$ ipython --no-banner

In [1]: import numpy as np

In [2]: import numpy.linalg as la

In [3]: np.set_printoptions(precision=1, suppress=True, linewidth=140, floatmode="fixed")

In [4]: feats = np.load("sample2.npy")

In [5]: feats
Out[5]: 
array([[-3.7,  2.0, -3.0],
       [ 0.0,  1.3,  0.0],
       [-4.0,  2.0, -2.7]])

In [6]: vec = np.array([3, -3, -5])

In [7]: target = feats @ vec

In [8]: b, lr = np.zeros(3), 1 / la.norm(feats, 2) ** 2

In [9]: for i in range(30):
   ...:     b -= lr * feats.T @ (feats @ b - target)
   ...:     if i % 10 == 0: print(i, round(la.norm(feats @ b - target), 1))
   ...: 
0 3.9
10 3.1
20 2.6

In [10]: round(float(la.cond(feats)), 1)
Out[10]: 24.8

In [11]: rng = np.random.default_rng(9461)

In [12]: idx = rng.permutation(3)

In [13]: A2 = feats[:, idx] * rng.choice([-1, 1], 3)

In [14]: A2
Out[14]: 
array([[ 3.7, -3.0,  2.0],
       [-0.0,  0.0,  1.3],
       [ 4.0, -2.7,  2.0]])

In [15]: left, _, vt = la.svd(feats.T @ A2)

In [16]: np.round(la.lstsq(feats, A2)[0], 1) + 0
Out[16]: 
array([[-1.0,  0.0,  0.0],
       [ 0.0,  0.0,  1.0],
       [ 0.0,  1.0,  0.0]])

In [17]: np.round(left @ vt, 1) + 0
Out[17]: 
array([[-1.0,  0.0,  0.0],
       [ 0.0,  0.0,  1.0],
       [ 0.0,  1.0,  0.0]])

In [18]: X = np.loadtxt("block15.csv", delimiter=",")

In [19]: X
Out[19]: 
array([[1.0, 0.0, 0.0, 4.0, 2.0],
       [1.0, 5.0, 3.0, 1.0, 0.0],
       [0.0, 3.0, 5.0, 4.0, 0.0],
       [1.0, 4.0, 3.0, 1.0, 5.0],
       [4.0, 2.0, 5.0, 0.0, 2.0]])

In [20]: hat = np.triu(np.array([[5, 3, -4, 1, 5],
    ...:     [-3, 5, 5, 1, 2],
    ...:     [-4, 0, -2, -3, -1],
    ...:     [5, 5, 1, -5, -5],
    ...:     [3, 1, -4, -4, -5]]), 1) + np.eye(5)

In [21]: A2 = hat @ X @ la.inv(hat)

In [22]: print(A2)
[[   25.0   -58.0   407.0  1246.0  6645.0]
 [   10.0    -2.0    91.0   287.0  1489.0]
 [   -7.0    10.0   -87.0  -263.0 -1404.0]
 [  -19.0    51.0  -353.0 -1090.0 -5815.0]
 [    4.0   -10.0    71.0   219.0  1168.0]]

In [23]: np.trace(A2), np.trace(X)
Out[23]: (np.float64(14.0), np.float64(14.0))

In [24]: la.matrix_rank(A2)
Out[24]: np.int64(5)

In [25]: np.round(la.det(A2), 1)
Out[25]: np.float64(1697.0)
